$ ipython --no-banner

In [1]: import numpy as np

In [2]: from numpy import linalg as LA

In [3]: np.set_printoptions(suppress=True, linewidth=140)

In [4]: rng = np.random.default_rng(67)

In [5]: m1 = (rng.random((8, 8)) < 0.3) + np.eye(8)

In [6]: m1 /= m1.sum(axis=1, keepdims=True)

In [7]: m1.round(3)
Out[7]: 
array([[0.333, 0.333, 0.   , 0.333, 0.   , 0.   , 0.   , 0.   ],
       [0.25 , 0.25 , 0.25 , 0.25 , 0.   , 0.   , 0.   , 0.   ],
       [0.   , 0.   , 0.667, 0.   , 0.   , 0.333, 0.   , 0.   ],
       [0.25 , 0.   , 0.   , 0.5  , 0.25 , 0.   , 0.   , 0.   ],
       [0.25 , 0.25 , 0.   , 0.   , 0.25 , 0.   , 0.   , 0.25 ],
       [0.   , 0.   , 0.   , 0.   , 0.   , 0.5  , 0.5  , 0.   ],
       [0.167, 0.167, 0.   , 0.167, 0.167, 0.167, 0.167, 0.   ],
       [0.2  , 0.2  , 0.2  , 0.   , 0.   , 0.   , 0.   , 0.4  ]])

In [8]: # row-stochastic, so 1 is an eigenvalue

In [9]: labels = rng.permutation(8)

In [10]: B = m1[:, labels] * rng.choice([-1, 1], 8)

In [11]: B.round(3)
Out[11]: 
array([[-0.333,  0.   , -0.333,  0.   , -0.333,  0.   ,  0.   , -0.   ],
       [-0.25 ,  0.25 , -0.25 ,  0.   , -0.25 ,  0.   ,  0.   , -0.   ],
       [-0.   ,  0.667, -0.   ,  0.333, -0.   ,  0.   ,  0.   , -0.   ],
       [-0.5  ,  0.   , -0.25 ,  0.   , -0.   ,  0.   ,  0.25 , -0.   ],
       [-0.   ,  0.   , -0.25 ,  0.   , -0.25 ,  0.25 ,  0.25 , -0.   ],
       [-0.   ,  0.   , -0.   ,  0.5  , -0.   ,  0.   ,  0.   , -0.5  ],
       [-0.167,  0.   , -0.167,  0.167, -0.167,  0.   ,  0.167, -0.167],
       [-0.   ,  0.2  , -0.2  ,  0.   , -0.2  ,  0.4  ,  0.   , -0.   ]])

In [12]: Uu, _, Vt = LA.svd(m1.T @ B)

In [13]: labels
Out[13]: array([3, 2, 0, 5, 1, 7, 4, 6])
